$ ipython --no-banner

In [1]: import numpy as np

In [2]: np.set_printoptions(suppress=True, linewidth=140)

In [3]: F = np.loadtxt("a.csv", delimiter=",")

In [4]: F
Out[4]: 
array([[ 0.,  0.,  0.],
       [ 3.,  1., -6.],
       [ 1.,  3., -2.]])

In [5]: rk = np.linalg.matrix_rank(F)

In [6]: rk
Out[6]: np.int64(2)

In [7]: null = np.linalg.svd(F)[2][rk:].T

In [8]: np.linalg.matrix_rank(F.T @ F), np.linalg.matrix_rank(F @ F.T)
Out[8]: (np.int64(2), np.int64(2))

In [9]: np.allclose(F @ null, 0)
Out[9]: True

In [10]: [int(np.linalg.matrix_rank(np.delete(F, i, axis=0))) for i in range(3)]
Out[10]: [2, 1, 1]

In [11]: np.round(F @ null, 4) + 0
Out[11]: 
array([[0.],
       [0.],
       [0.]])

In [12]: null.shape
Out[12]: (3, 1)

In [13]: [int(np.linalg.matrix_rank(F[:, :j + 1])) for j in range(3)]
Out[13]: [1, 2, 2]

In [14]: print(np.round(null[:, 0] / null[np.abs(null[:, 0]).round(6).argmax(), 0], 4) + 0)
[1.  0.  0.5]

In [15]: np.round(null @ null.T, 4) + 0
Out[15]: 
array([[0.8, 0. , 0.4],
       [0. , 0. , 0. ],
       [0.4, 0. , 0.2]])

In [16]: [int(np.linalg.matrix_rank(F[:i])) for i in range(1, len(F) + 1)]
Out[16]: [0, 1, 2]

In [17]: Uu, sig, VT = np.linalg.svd(F)

In [18]: evecs = VT[:(sig > 1e-8).sum()]

In [19]: rng = np.random.default_rng(555409)

In [20]: x0 = F[2] + 2 * F[0] + rng.integers(2) * np.eye(3)[1]

In [21]: x0
Out[21]: array([ 1.,  4., -2.])

In [22]: np.allclose(evecs.T @ evecs @ x0, x0)
Out[22]: True

In [23]: round(np.linalg.norm(x0 - evecs.T @ evecs @ x0), 4)
Out[23]: np.float64(0.0)

In [24]: W0 = np.array([[9, 0, 0], [6, 3, 0], [7, 4, 6]])

In [25]: W0
Out[25]: 
array([[9, 0, 0],
       [6, 3, 0],
       [7, 4, 6]])

In [26]: print(np.linalg.matrix_rank(W0))
3

In [27]: np.round(W0.mean(axis=0), 4)
Out[27]: array([7.3333, 2.3333, 2.    ])

In [28]: W0[:, 3]
---------------------------------------------------------------------------
IndexError                                Traceback (most recent call last)
Cell In[28], line 1
----> 1 W0[:, 3]

IndexError: index 3 is out of bounds for axis 1 with size 3

In [29]: np.count_nonzero(W0)
Out[29]: np.int64(6)

In [30]: print(W0.sum(axis=0))
[22  7  6]

In [31]: print(np.diff(W0, axis=0))
[[-3  3  0]
 [ 1  1  6]]

In [32]: W0.sum(axis=1)
Out[32]: array([ 9,  9, 17])
